In [1]: import numpy as np

In [2]: from numpy import linalg as LA

In [3]: np.set_printoptions(precision=2, suppress=True, linewidth=140, sign=" ")

In [4]: def rnd(a):
   ...:     return np.round(a, 2) + 0
   ...: 

In [5]: W0 = np.loadtxt("dump.csv", delimiter=",")

In [6]: print(W0)
[[ 1.  1. -1. -1.  1.  1. -1. -1.]
 [ 1. -1. -1.  1.  1. -1. -1.  1.]
 [ 1. -1.  1. -1.  1. -1.  1. -1.]
 [ 1.  1.  1.  1. -1. -1. -1. -1.]
 [ 1.  1.  1.  1.  1.  1.  1.  1.]
 [ 1. -1. -1.  1. -1.  1.  1. -1.]
 [ 1.  1. -1. -1. -1. -1.  1.  1.]
 [ 1. -1.  1. -1. -1.  1. -1.  1.]]

In [7]: def softmax(z):
   ...:     e = np.exp(z - z.max(axis=-1, keepdims=True))
   ...:     return e / e.sum(axis=-1, keepdims=True)
   ...: 

In [8]: print(rnd(softmax(10 * W0[6])))
[ 0.25  0.25  0.    0.    0.    0.    0.25  0.25]

In [9]: print(rnd(softmax(W0[6])))
[ 0.22  0.22  0.03  0.03  0.03  0.03  0.22  0.22]

In [10]: S = W0 @ W0.T / np.sqrt(8)

In [11]: print(rnd(softmax(S)[6] @ W0))
[ 1.    0.67 -0.67 -0.67 -0.67 -0.67  0.67  0.67]

In [12]: print(rnd(softmax(S)))
[[ 0.71  0.04  0.04  0.04  0.04  0.04  0.04  0.04]
 [ 0.04  0.71  0.04  0.04  0.04  0.04  0.04  0.04]
 [ 0.04  0.04  0.71  0.04  0.04  0.04  0.04  0.04]
 [ 0.04  0.04  0.04  0.71  0.04  0.04  0.04  0.04]
 [ 0.04  0.04  0.04  0.04  0.71  0.04  0.04  0.04]
 [ 0.04  0.04  0.04  0.04  0.04  0.71  0.04  0.04]
 [ 0.04  0.04  0.04  0.04  0.04  0.04  0.71  0.04]
 [ 0.04  0.04  0.04  0.04  0.04  0.04  0.04  0.71]]

In [13]: print(softmax(S).round(6).argmax(axis=1))
[ 0  1  2  3  4  5  6  7]

In [14]: f = np.array([-3, 0, -1, 0, -1, -3, -1, 1])

In [15]: other = W0 + np.outer(f, np.eye(8)[0])

In [16]: print(other)
[[-2.  1. -1. -1.  1.  1. -1. -1.]
 [ 1. -1. -1.  1.  1. -1. -1.  1.]
 [ 0. -1.  1. -1.  1. -1.  1. -1.]
 [ 1.  1.  1.  1. -1. -1. -1. -1.]
 [ 0.  1.  1.  1.  1.  1.  1.  1.]
 [-2. -1. -1.  1. -1.  1.  1. -1.]
 [ 0.  1. -1. -1. -1. -1.  1.  1.]
 [ 2. -1.  1. -1. -1.  1. -1.  1.]]

In [17]: print(rnd(LA.det(other) / LA.det(W0)), rnd(1 + LA.solve(W0, f)[0]))
0.0 0.0

In [18]: print(LA.matrix_rank(LA.inv(other) - LA.inv(W0), tol=1e-8))
7

In [19]: print(W0 @ W0.T)
[[ 8.  0.  0.  0.  0.  0.  0.  0.]
 [ 0.  8.  0.  0.  0.  0.  0.  0.]
 [ 0.  0.  8.  0.  0.  0.  0.  0.]
 [ 0.  0.  0.  8.  0.  0.  0.  0.]
 [ 0.  0.  0.  0.  8.  0.  0.  0.]
 [ 0.  0.  0.  0.  0.  8.  0.  0.]
 [ 0.  0.  0.  0.  0.  0.  8.  0.]
 [ 0.  0.  0.  0.  0.  0.  0.  8.]]

In [20]: print(rnd(LA.svd(W0, compute_uv=False)))
[ 2.83  2.83  2.83  2.83  2.83  2.83  2.83  2.83]

In [21]: print(W0.T @ W0)
[[ 8.  0.  0.  0.  0.  0.  0.  0.]
 [ 0.  8.  0.  0.  0.  0.  0.  0.]
 [ 0.  0.  8.  0.  0.  0.  0.  0.]
 [ 0.  0.  0.  8.  0.  0.  0.  0.]
 [ 0.  0.  0.  0.  8.  0.  0.  0.]
 [ 0.  0.  0.  0.  0.  8.  0.  0.]
 [ 0.  0.  0.  0.  0.  0.  8.  0.]
 [ 0.  0.  0.  0.  0.  0.  0.  8.]]

In [22]: data = np.load("arr.npy")

In [23]: print(data)
[[-20  15  10   0 -10  15 -10  25]
 [-12   9   6   0  -6   9  -6  15]
 [-16  12   8   0  -8  12  -8  20]
 [  0   0   0   0   0   0   0   0]
 [-12   9   6   0  -6   9  -6  15]
 [ -4   3   2   0  -2   3  -2   5]
 [-16  12   8   0  -8  12  -8  20]
 [ -4   3   2   0  -2   3  -2   5]
 [ -4   3   2   0  -2   3  -2   5]
 [  0   0   0   0   0   0   0   0]
 [ -8   6   4   0  -4   6  -4  10]
 [-16  12   8   0  -8  12  -8  20]
 [-20  15  10   0 -10  15 -10  25]]

In [24]: # looks like rank 1

In [25]: rng = np.random.default_rng(1030)

In [26]: other = data + rng.integers(-2, 3, (13, 1)) @ rng.integers(-2, 3, (1, 8))

In [27]: print(other)
[[-19  13  12   1  -8  15  -8  24]
 [-11   7   8   1  -4   9  -4  14]
 [-17  14   6  -1 -10  12 -10  21]
 [  2  -4   4   2   4   0   4  -2]
 [-14  13   2  -2 -10   9 -10  17]
 [ -6   7  -2  -2  -6   3  -6   7]
 [-14   8  12   2  -4  12  -4  18]
 [ -4   3   2   0  -2   3  -2   5]
 [ -5   5   0  -1  -4   3  -4   6]
 [ -2   4  -4  -2  -4   0  -4   2]
 [ -6   2   8   2   0   6   0   8]
 [-17  14   6  -1 -10  12 -10  21]
 [-18  11  14   2  -6  15  -6  23]]

In [28]: print(rnd(LA.svd(other - data, compute_uv=False)))
[ 25.04   0.     0.     0.     0.     0.     0.     0.  ]

In [29]: print(LA.matrix_rank(other - data, tol=1e-8))
1

In [30]: arr = np.load("a.npy")

In [31]: print(arr)
[[ 157.91   99.39  101.04]
 [ 161.29  101.7   100.58]
 [ 159.54  100.69   98.95]
 [ 158.24  100.42   98.89]
 [ 162.77   99.58  101.55]
 [ 162.45   99.58   98.67]
 [ 159.93  101.52   99.36]
 [ 160.64  100.18   99.43]
 [ 160.19   98.35   98.01]
 [ 160.06  101.81  100.83]
 [ 159.7    98.77   99.01]
 [ 157.31   99.1    97.68]
 [ 160.46   99.82  100.46]
 [ 159.72  100.53  100.66]
 [ 159.78   99.1   100.71]
 [ 158.6    97.81   99.12]
 [ 160.46  100.16  100.91]
 [ 160.23   98.45   99.48]
 [ 161.13  100.08   99.27]
 [ 160.52  100.4   100.04]
 [ 160.39   98.93   99.17]
 [ 161.59  101.58   99.22]
 [ 158.76   99.93  100.67]
 [ 160.61   99.9   100.81]
 [ 158.75  100.05   98.37]
 [ 158.89  101.88   98.57]
 [ 159.51   98.92  102.46]
 [ 160.07  100.61   99.78]
 [ 160.44  100.83  101.8 ]
 [ 159.63   99.68   98.32]]

In [32]: other = np.c_[arr[:, :2] @ np.array([[2, -1], [-1, -2]]), np.array([-2, -1, 4, 2, -4, 4, 0, 1, -4, -2, -2, -3, -2, 5, 4, 3, 1, -1, 1, 0, -5, 3, 4, -1, -1, -5, -4, -4, 0, 4])]

In [33]: print(rnd(other))
[[ 216.43 -356.69   -2.  ]
 [ 220.88 -364.69   -1.  ]
 [ 218.39 -360.92    4.  ]
 [ 216.06 -359.08    2.  ]
 [ 225.96 -361.93   -4.  ]
 [ 225.32 -361.61    4.  ]
 [ 218.34 -362.97    0.  ]
 [ 221.1  -361.      1.  ]
 [ 222.03 -356.89   -4.  ]
 [ 218.31 -363.68   -2.  ]
 [ 220.63 -357.24   -2.  ]
 [ 215.52 -355.51   -3.  ]
 [ 221.1  -360.1    -2.  ]
 [ 218.91 -360.78    5.  ]
 [ 220.46 -357.98    4.  ]
 [ 219.39 -354.22    3.  ]
 [ 220.76 -360.78    1.  ]
 [ 222.01 -357.13   -1.  ]
 [ 222.18 -361.29    1.  ]
 [ 220.64 -361.32    0.  ]
 [ 221.85 -358.25   -5.  ]
 [ 221.6  -364.75    3.  ]
 [ 217.59 -358.62    4.  ]
 [ 221.32 -360.41   -1.  ]
 [ 217.45 -358.85   -1.  ]
 [ 215.9  -362.65   -5.  ]
 [ 220.1  -357.35   -4.  ]
 [ 219.53 -361.29   -4.  ]
 [ 220.05 -362.1     0.  ]
 [ 219.58 -358.99    4.  ]]

In [34]: print(rnd(LA.norm(other - arr @ LA.lstsq(arr, other)[0], axis=0)))
[  0.    0.   16.4]

In [35]: print(rnd(LA.lstsq(arr, other[:, 0])[0]))
[ 2. -1.  0.]

In [36]: dist = LA.norm(arr[:, None] - arr[None], axis=-1)

In [37]: print(np.flatnonzero(dist[2] < dist.mean() / 2))
[  2   6  24  27  29]

In [38]: print((dist + 1e9 * np.eye(30)).round(6).argmin(axis=1))
[ 22   9  27  24  23  18   2  18  10   1  20  24  23  16  12  10  23  20   7  27  17   1   0  16   3   6  14  19  16  24]

In [39]: print(dist.mean(axis=1).argmax())
11

In [40]: print(dist.shape)
(30, 30)

In [41]: print(dist[2].round(6).argsort(kind="stable")[:4])
[  2  27   6  24]

In [42]: print(rnd(dist[:5, :5]))
[[ 0.    4.12  2.95  2.41  4.89]
 [ 4.12  0.    2.6   3.71  2.76]
 [ 2.95  2.6   0.    1.33  4.29]
 [ 2.41  3.71  1.33  0.    5.32]
 [ 4.89  2.76  4.29  5.32  0.  ]]

In [43]: print(LA.matrix_rank(dist ** 2))
5

In [44]: other = np.array([[2, -3],
    ...:     [2, 0],
    ...:     [-3, -1],
    ...:     [-3, -2],
    ...:     [0, -3],
    ...:     [1, 0],
    ...:     [-1, 0],
    ...:     [-2, -1]])

In [45]: W2 = np.array([[0, 3, 0, 3, 2, 2], [-3, -3, 3, -1, 2, 3]])

In [46]: J = other @ W2

In [47]: print(J)
[[  9  15  -9   9  -2  -5]
 [  0   6   0   6   4   4]
 [  3  -6  -3  -8  -8  -9]
 [  6  -3  -6  -7 -10 -12]
 [  9   9  -9   3  -6  -9]
 [  0   3   0   3   2   2]
 [  0  -3   0  -3  -2  -2]
 [  3  -3  -3  -5  -6  -7]]

In [48]: # rank 2

In [49]: print(np.unique(J.round(6), axis=0).shape)
(8, 6)

In [50]: print(np.abs(np.diag(LA.qr(J)[1])) > 1e-9)
[ True  True False False False False]

In [51]: print(rnd(J @ LA.pinv(J) @ J))
[[  9.  15.  -9.   9.  -2.  -5.]
 [  0.   6.   0.   6.   4.   4.]
 [  3.  -6.  -3.  -8.  -8.  -9.]
 [  6.  -3.  -6.  -7. -10. -12.]
 [  9.   9.  -9.   3.  -6.  -9.]
 [  0.   3.   0.   3.   2.   2.]
 [  0.  -3.   0.  -3.  -2.  -2.]
 [  3.  -3.  -3.  -5.  -6.  -7.]]

In [52]: x = np.array([-2, 3, -3, 0, 1, 1])

In [53]: print(np.sign((J @ x).round(6)))
[ 1  1 -1 -1  1  1 -1 -1]

In [54]: print((J @ x).argmax())
0

In [55]: other = np.array([[2, -1, 6, 0, 2],
    ...:     [-4, -1, -6, 3, 7],
    ...:     [4, 5, -6, -6, -9],
    ...:     [-3, -5, -5, -7, -5],
    ...:     [6, 5, -8, 1, 4]])

In [56]: feats = np.triu(other)

In [57]: print(feats)
[[ 2 -1  6  0  2]
 [ 0 -1 -6  3  7]
 [ 0  0 -6 -6 -9]
 [ 0  0  0 -7 -5]
 [ 0  0  0  0  4]]

In [58]: # triangular

In [59]: other = LA.inv(feats)

In [60]: print(rnd(feats @ other))
[[ 1.  0.  0.  0.  0.]
 [ 0.  1.  0.  0.  0.]
 [ 0.  0.  1.  0.  0.]
 [ 0.  0.  0.  1.  0.]
 [ 0.  0.  0.  0.  1.]]

In [61]: print(rnd(LA.slogdet(feats)[0]))
-1.0

In [62]: print((np.abs(other) > 1e-9).astype(int))
[[ 1  1  1  1  1]
 [ 0  1  1  1  1]
 [ 0  0  1  1  1]
 [ 0  0  0  1  1]
 [ 0  0  0  0  1]]

In [63]: print(rnd(LA.det(feats) * other))
[[-168.  168. -336.  360. -516.]
 [   0.  336. -336.  432. -804.]
 [   0.    0.   56.  -48.   66.]
 [   0.    0.    0.   48.   60.]
 [   0.    0.    0.    0.  -84.]]

In [64]: other = np.array([[5, 8], [9, 6], [9, 8], [6, 5], [0, 1]])

In [65]: print(LA.matrix_rank(np.vstack([feats, other.T])))
5

In [66]: print(np.einsum("ik,kj->ji", feats, other))
[[ 55 -45 -90 -42   0]
 [ 60 -32 -87 -40   4]]

In [67]: print(np.einsum("ij,ij->i", feats, feats))
[  45   95  153   74   16]

In [68]: print(np.einsum("ij->j", feats))
[  2  -2  -6 -10  -1]

In [69]: print(other.T @ feats.T)
[[ 55 -45 -90 -42   0]
 [ 60 -32 -87 -40   4]]

In [70]: print(np.einsum("ik,kj->ij", feats, other))
[[ 55  60]
 [-45 -32]
 [-90 -87]
 [-42 -40]
 [  0   4]]

In [71]: other = feats[0, 0] * feats[1:] - np.outer(feats[1:, 0], feats[0])

In [72]: print(other)
[[  0  -2 -12   6  14]
 [  0   0 -12 -12 -18]
 [  0   0   0 -14 -10]
 [  0   0   0   0   8]]

In [73]: print(feats[:, 0] / feats[0, 0])
[ 1.  0.  0.  0.  0.]

In [74]: A = np.loadtxt("layer11.csv", delimiter=",")

In [75]: print(A)
[[ 1.  0.  0.  0.  0.  0.  0.  0.  0.  0.  0.]
 [ 0. -1.  0.  0.  0.  0.  0.  0.  0.  0.  0.]
 [ 0.  0.  8.  0.  0.  0.  0.  0.  0.  0.  0.]
 [ 0.  0.  0.  3.  0.  0.  0.  0.  0.  0.  0.]
 [ 0.  0.  0.  0.  9.  0.  0.  0.  0.  0.  0.]
 [ 0.  0.  0.  0.  0. -1.  0.  0.  0.  0.  0.]
 [ 0.  0.  0.  0.  0.  0. -8.  0.  0.  0.  0.]
 [ 0.  0.  0.  0.  0.  0.  0.  9.  0.  0.  0.]
 [ 0.  0.  0.  0.  0.  0.  0.  0. -9.  0.  0.]
 [ 0.  0.  0.  0.  0.  0.  0.  0.  0.  1.  0.]
 [ 0.  0.  0.  0.  0.  0.  0.  0.  0.  0. -3.]]

In [76]: other = A / LA.norm(A, axis=1, keepdims=True)

In [77]: gram = other @ other.T

In [78]: print((np.abs(gram) > 0.9).astype(int))
[[ 1  0  0  0  0  0  0  0  0  0  0]
 [ 0  1  0  0  0  0  0  0  0  0  0]
 [ 0  0  1  0  0  0  0  0  0  0  0]
 [ 0  0  0  1  0  0  0  0  0  0  0]
 [ 0  0  0  0  1  0  0  0  0  0  0]
 [ 0  0  0  0  0  1  0  0  0  0  0]
 [ 0  0  0  0  0  0  1  0  0  0  0]
 [ 0  0  0  0  0  0  0  1  0  0  0]
 [ 0  0  0  0  0  0  0  0  1  0  0]
 [ 0  0  0  0  0  0  0  0  0  1  0]
 [ 0  0  0  0  0  0  0  0  0  0  1]]

In [79]: print(np.degrees(np.arccos(np.clip(gram[2, 9], -1, 1))))
90.0

In [80]: print(rnd(LA.norm(other, axis=1)))
[ 1.  1.  1.  1.  1.  1.  1.  1.  1.  1.  1.]
